% python3 -q
>>> import numpy as np
>>> from numpy import linalg as LA
>>> np.set_printoptions(suppress=True, linewidth=160)
>>> def tidy(a):
...     return np.round(a, 2) + 0
... 
>>> W0 = np.load("out4.npy")
>>> W0
array([[5., 1., 0., 0.],
       [0., 5., 1., 0.],
       [0., 0., 5., 1.],
       [0., 0., 0., 5.]])
>>> # triangular, det is the product of the diagonal
>>> vals, V = LA.eig(W0)
>>> np.prod(vals)
np.float64(625.0)
>>> tidy(np.sort(LA.eigvals(W0.T)))
array([5., 5., 5., 5.])
>>> vals
array([5., 5., 5., 5.])
>>> W0 @ V[:, 0] - vals[0] * V[:, 0]
array([0., 0., 0., 0.])
>>> tidy(np.sort(LA.eigvals(LA.inv(W0))))
array([0.2, 0.2, 0.2, 0.2])
>>> q = W0.astype(float).copy()
>>> for j in range(4):
...     q[:, j] -= q[:, :j] @ (q[:, :j].T @ q[:, j])
...     q[:, j] /= LA.norm(q[:, j])
... 
>>> q.T @ W0
array([[5., 1., 0., 0.],
       [0., 5., 1., 0.],
       [0., 0., 5., 1.],
       [0., 0., 0., 5.]])
>>> q.T @ q
array([[1., 0., 0., 0.],
       [0., 1., 0., 0.],
       [0., 0., 1., 0.],
       [0., 0., 0., 1.]])
>>> A2 = LA.inv(W0)
>>> tidy(LA.inv(A2))
array([[5., 1., 0., 0.],
       [0., 5., 1., 0.],
       [0., 0., 5., 1.],
       [0., 0., 0., 5.]])
>>> np.allclose(A2, W0.T)
False
>>> (np.abs(A2) > 1e-9).astype(int)
array([[1, 1, 1, 1],
       [0, 1, 1, 1],
       [0, 0, 1, 1],
       [0, 0, 0, 1]])
>>> tidy(LA.det(W0) * LA.det(A2))
np.float64(1.0)
>>> tidy(LA.matrix_power(W0 - np.diag(np.diag(W0)), 4))
array([[0., 0., 0., 0.],
       [0., 0., 0., 0.],
       [0., 0., 0., 0.],
       [0., 0., 0., 0.]])
>>> W0 @ W0
array([[25., 10.,  1.,  0.],
       [ 0., 25., 10.,  1.],
       [ 0.,  0., 25., 10.],
       [ 0.,  0.,  0., 25.]])
